$ ipython --no-banner

In [1]: import numpy as np

In [2]: import numpy.linalg as la

In [3]: np.set_printoptions(precision=2, suppress=True, linewidth=160)

In [4]: feats = np.load("data.npy")

In [5]: feats
Out[5]: 
array([[0.23, 0.38, 0.18],
       [0.38, 0.63, 0.3 ],
       [0.18, 0.3 , 0.14]])

In [6]: def softmax(z):
   ...:     e = np.exp(z - z.max(axis=-1, keepdims=True))
   ...:     return e / e.sum(axis=-1, keepdims=True)
   ...: 

In [7]: softmax(10 * feats[2])
Out[7]: array([0.2 , 0.66, 0.14])

In [8]: att = feats @ feats.T / np.sqrt(3)

In [9]: softmax(att)[2] @ feats
Out[9]: array([0.27, 0.44, 0.21])

In [10]: softmax(att).round(6).argmax(axis=1)
Out[10]: array([1, 1, 1])

In [11]: softmax(att + np.triu(np.full(att.shape, -np.inf), 1))
Out[11]: 
array([[1.  , 0.  , 0.  ],
       [0.46, 0.54, 0.  ],
       [0.33, 0.35, 0.32]])

In [12]: out = np.array([[3], [-2], [-2], [-1], [1], [2], [2], [-2], [0]])

In [13]: basis = np.array([[-1, 0, 1]])

In [14]: m1 = out @ basis

In [15]: m1
Out[15]: 
array([[-3,  0,  3],
       [ 2,  0, -2],
       [ 2,  0, -2],
       [ 1,  0, -1],
       [-1,  0,  1],
       [-2,  0,  2],
       [-2,  0,  2],
       [ 2,  0, -2],
       [ 0,  0,  0]])

In [16]: rank = la.matrix_rank(m1)

In [17]: rank
Out[17]: np.int64(1)

In [18]: N = la.svd(m1)[2][rank:].T

In [19]: [int(la.matrix_rank(m1[:, :j + 1])) for j in range(3)]
Out[19]: [1, 1, 1]

In [20]: N @ N.T
Out[20]: 
array([[0.5, 0. , 0.5],
       [0. , 1. , 0. ],
       [0.5, 0. , 0.5]])

In [21]: la.matrix_rank(m1.T @ m1), la.matrix_rank(m1 @ m1.T)
Out[21]: (np.int64(1), np.int64(1))

In [22]: np.allclose(m1 @ N, 0)
Out[22]: True

In [23]: U, s, VT = la.svd(m1)

In [24]: V = VT[:(s > 1e-8).sum()]

In [25]: rng = np.random.default_rng(809)

In [26]: x = m1[0] + 2 * m1[4] + rng.integers(2) * np.eye(3)[2]

In [27]: x
Out[27]: array([-5.,  0.,  5.])

In [28]: V.T @ V
Out[28]: 
array([[ 0.5,  0. , -0.5],
       [ 0. ,  0. ,  0. ],
       [-0.5,  0. ,  0.5]])

In [29]: data = np.loadtxt("x.csv", delimiter=",")

In [30]: data.round(2) + 0
Out[30]: 
array([[-0.3 ,  0.09, -0.5 , -0.34, -0.73,  0.08],
       [ 0.85, -0.23, -0.21,  0.1 , -0.31, -0.26],
       [ 0.21,  0.32, -0.68, -0.21,  0.54,  0.25],
       [ 0.3 ,  0.  ,  0.31, -0.12, -0.18,  0.88],
       [ 0.21,  0.79,  0.36, -0.34, -0.11, -0.27],
       [-0.04,  0.46, -0.15,  0.84, -0.19,  0.14]])

In [31]: lab = rng.permutation(6)

In [32]: out = data[:, lab] * rng.choice([-1, 1], 6)

In [33]: out.round(2) + 0
Out[33]: 
array([[ 0.34,  0.73, -0.09,  0.5 ,  0.3 ,  0.08],
       [-0.1 ,  0.31,  0.23,  0.21, -0.85, -0.26],
       [ 0.21, -0.54, -0.32,  0.68, -0.21,  0.25],
       [ 0.12,  0.18,  0.  , -0.31, -0.3 ,  0.88],
       [ 0.34,  0.11, -0.79, -0.36, -0.21, -0.27],
       [-0.84,  0.19, -0.46,  0.15,  0.04,  0.14]])

In [34]: U, _, VT = la.svd(data.T @ out)

In [35]: np.round(la.lstsq(data, out)[0], 2) + 0
Out[35]: 
array([[ 0.,  0.,  0.,  0., -1.,  0.],
       [ 0.,  0., -1.,  0.,  0.,  0.],
       [ 0.,  0.,  0., -1.,  0.,  0.],
       [-1.,  0.,  0.,  0.,  0.,  0.],
       [ 0., -1.,  0.,  0.,  0.,  0.],
       [ 0.,  0.,  0.,  0.,  0.,  1.]])

In [36]: np.round(out[:, 3] @ out[:, 2], 2)
Out[36]: np.float64(0.0)

In [37]: np.round(out.T @ out, 2) + 0
Out[37]: 
array([[1., 0., 0., 0., 0., 0.],
       [0., 1., 0., 0., 0., 0.],
       [0., 0., 1., 0., 0., 0.],
       [0., 0., 0., 1., 0., 0.],
       [0., 0., 0., 0., 1., 0.],
       [0., 0., 0., 0., 0., 1.]])

In [38]: la.svd(out, compute_uv=False)
Out[38]: array([1., 1., 1., 1., 1., 1.])

In [39]: np.round(out @ out.T, 2) + 0
Out[39]: 
array([[1., 0., 0., 0., 0., 0.],
       [0., 1., 0., 0., 0., 0.],
       [0., 0., 1., 0., 0., 0.],
       [0., 0., 0., 1., 0., 0.],
       [0., 0., 0., 0., 1., 0.],
       [0., 0., 0., 0., 0., 1.]])

In [40]: O, _ = la.qr(np.array([[0.2, 1.3, 1.1, 0.4],
    ...:     [0.3, 0.6, -1.0, 0.3],
    ...:     [0.1, 0.9, 0.2, -0.7],
    ...:     [2.5, -1.4, 0.5, 1.0]]))

In [41]: w = np.array([6, 5, 0, 9])

In [42]: E = O @ np.diag(w) @ O.T

In [43]: E
Out[43]: 
array([[ 4.5 ,  2.64, -1.37, -0.14],
       [ 2.64,  1.59, -1.13,  0.36],
       [-1.37, -1.13,  7.94,  0.17],
       [-0.14,  0.36,  0.17,  5.96]])

In [44]: out = E / la.norm(E, axis=1, keepdims=True)

In [45]: cov = out @ out.T

In [46]: round(np.degrees(np.arccos(np.clip(cov[3, 1], -1, 1))), 2)
Out[46]: np.float64(83.67)

In [47]: cov
Out[47]: 
array([[ 1.  ,  0.99, -0.46, -0.02],
       [ 0.99,  1.  , -0.53,  0.11],
       [-0.46, -0.53,  1.  ,  0.04],
       [-0.02,  0.11,  0.04,  1.  ]])

In [48]: (cov - 2 * np.eye(4)).round(6).argmax(axis=1)
Out[48]: array([1, 0, 3, 1])

In [49]: (np.abs(cov) > 0.9).astype(int)
Out[49]: 
array([[1, 1, 0, 0],
       [1, 1, 0, 0],
       [0, 0, 1, 0],
       [0, 0, 0, 1]])

In [50]: np.argwhere(np.triu(np.abs(cov) > 0.95, 1))
Out[50]: array([[0, 1]])

In [51]: la.norm(out, axis=1)
Out[51]: array([1., 1., 1., 1.])

In [52]: lab = rng.permutation(4)

In [53]: lab
Out[53]: array([0, 1, 2, 3])

In [54]: out = cov[lab][:, lab]

In [55]: np.allclose(out, cov)
Out[55]: True

In [56]: np.diag(out)
Out[56]: array([1., 1., 1., 1.])

In [57]: round(float(la.det(out)), 2), np.round(la.det(cov[lab]), 2)
Out[57]: (-0.0, np.float64(-0.0))

In [58]: u = np.array([3, 1, -2, 3, 0, 0])

In [59]: W0 = np.array([np.roll(u, i) for i in range(6)])

In [60]: W0
Out[60]: 
array([[ 3,  1, -2,  3,  0,  0],
       [ 0,  3,  1, -2,  3,  0],
       [ 0,  0,  3,  1, -2,  3],
       [ 3,  0,  0,  3,  1, -2],
       [-2,  3,  0,  0,  3,  1],
       [ 1, -2,  3,  0,  0,  3]])

In [61]: lab = rng.permutation(6)

In [62]: lab
Out[62]: array([3, 5, 2, 4, 0, 1])

In [63]: out = W0[lab][:, lab]

In [64]: np.diag(out)
Out[64]: array([3, 3, 3, 3, 3, 3])

In [65]: np.trace(out)
Out[65]: np.int64(18)

In [66]: np.round(la.det(out), 2), np.round(la.det(W0[lab]), 2)
Out[66]: (np.float64(-2205.0), np.float64(2205.0))

In [67]: (W0 @ W0)[0]
Out[67]: array([ 18,   6, -11,  14,  10, -12])

In [68]: W0 @ np.ones(6)
Out[68]: array([5., 5., 5., 5., 5., 5.])

In [69]: np.fft.fft(W0[0])
Out[69]: array([ 5. +0.j  ,  1.5+0.87j,  6.5-2.6j , -3. +0.j  ,  6.5+2.6j ,  1.5-0.87j])

In [70]: x = np.array([9, 9, -2, -4, 7, 4])

In [71]: target = W0 @ x

In [72]: c, lr = np.zeros(6), 1 / la.norm(W0, 2) ** 2

In [73]: for i in range(50):
    ...:     c -= lr * W0.T @ (W0 @ c - target)
    ...:     if i % 10 == 0: print(i, round(la.norm(W0 @ c - target), 2))
    ...: 
0 28.62
10 8.68
20 4.6
30 2.45
40 1.3

In [74]: round(float(la.cond(W0)), 2)
Out[74]: 4.04

In [75]: c
Out[75]: array([ 8.76,  8.92, -1.84, -3.76,  7.08,  3.84])

In [76]: W0[3] @ W0[1]
Out[76]: np.int64(-3)

In [77]: np.round(la.norm(W0[3] - W0[1]), 2)
Out[77]: np.float64(7.21)

In [78]: la.norm(W0, axis=0)
Out[78]: array([4.8, 4.8, 4.8, 4.8, 4.8, 4.8])

In [79]: round(la.norm(W0) ** 2 / la.norm(W0, 2) ** 2, 2)
Out[79]: np.float64(2.82)

In [80]: round(float(np.abs(la.eigvals(E)).max()), 2)
Out[80]: 9.0

In [81]: E @ E
Out[81]: 
array([[ 29.14,  17.59, -20.03,  -0.76],
       [ 17.59,  10.92, -14.34,   2.18],
       [-20.03, -14.34,  66.22,   2.11],
       [ -0.76,   2.18,   2.11,  35.72]])

In [82]: X = np.load("dump.npy")

In [83]: X
Out[83]: 
array([[ 9,  4,  7,  6,  4,  5,  6,  2,  4],
       [ 4,  5,  4,  2,  5,  2,  1,  1,  5],
       [ 7,  4, 10,  9,  6,  7,  6,  6,  4],
       [ 6,  2,  9,  9,  4,  6,  6,  6,  2],
       [ 4,  5,  6,  4,  6,  4,  2,  3,  5],
       [ 5,  2,  7,  6,  4,  9,  6,  4,  2],
       [ 6,  1,  6,  6,  2,  6,  6,  3,  1],
       [ 2,  1,  6,  6,  3,  4,  3,  5,  1],
       [ 4,  5,  4,  2,  5,  2,  1,  1,  5]])

In [84]: ang = np.radians(36)

In [85]: Rm = np.eye(9)

In [86]: Rm[3, 3] = Rm[5, 5] = np.cos(ang)

In [87]: Rm[3, 5], Rm[5, 3] = -np.sin(ang), np.sin(ang)

In [88]: Rm
Out[88]: 
array([[ 1.  ,  0.  ,  0.  ,  0.  ,  0.  ,  0.  ,  0.  ,  0.  ,  0.  ],
       [ 0.  ,  1.  ,  0.  ,  0.  ,  0.  ,  0.  ,  0.  ,  0.  ,  0.  ],
       [ 0.  ,  0.  ,  1.  ,  0.  ,  0.  ,  0.  ,  0.  ,  0.  ,  0.  ],
       [ 0.  ,  0.  ,  0.  ,  0.81,  0.  , -0.59,  0.  ,  0.  ,  0.  ],
       [ 0.  ,  0.  ,  0.  ,  0.  ,  1.  ,  0.  ,  0.  ,  0.  ,  0.  ],
       [ 0.  ,  0.  ,  0.  ,  0.59,  0.  ,  0.81,  0.  ,  0.  ,  0.  ],
       [ 0.  ,  0.  ,  0.  ,  0.  ,  0.  ,  0.  ,  1.  ,  0.  ,  0.  ],
       [ 0.  ,  0.  ,  0.  ,  0.  ,  0.  ,  0.  ,  0.  ,  1.  ,  0.  ],
       [ 0.  ,  0.  ,  0.  ,  0.  ,  0.  ,  0.  ,  0.  ,  0.  ,  1.  ]])

In [89]: out = X @ Rm.T

In [90]: np.allclose(X @ X.T, out @ out.T)
Out[90]: True

In [91]: np.allclose(la.norm(X, axis=1), la.norm(out, axis=1))
Out[91]: True

In [92]: round(float(la.det(Rm)), 2), round(float(np.trace(Rm)), 2)
Out[92]: (1.0, 8.62)

In [93]: cov = Rm.T @ Rm

In [94]: la.eigvalsh(cov)[::-1]
Out[94]: array([1., 1., 1., 1., 1., 1., 1., 1., 1.])

In [95]: (Rm @ Rm.T).shape
Out[95]: (9, 9)

In [96]: np.diag(cov)
Out[96]: array([1., 1., 1., 1., 1., 1., 1., 1., 1.])

In [97]: np.trace(cov), (Rm ** 2).sum()
Out[97]: (np.float64(9.0), np.float64(9.0))

In [98]: cov.round(2) + 0
Out[98]: 
array([[1., 0., 0., 0., 0., 0., 0., 0., 0.],
       [0., 1., 0., 0., 0., 0., 0., 0., 0.],
       [0., 0., 1., 0., 0., 0., 0., 0., 0.],
       [0., 0., 0., 1., 0., 0., 0., 0., 0.],
       [0., 0., 0., 0., 1., 0., 0., 0., 0.],
       [0., 0., 0., 0., 0., 1., 0., 0., 0.],
       [0., 0., 0., 0., 0., 0., 1., 0., 0.],
       [0., 0., 0., 0., 0., 0., 0., 1., 0.],
       [0., 0., 0., 0., 0., 0., 0., 0., 1.]])
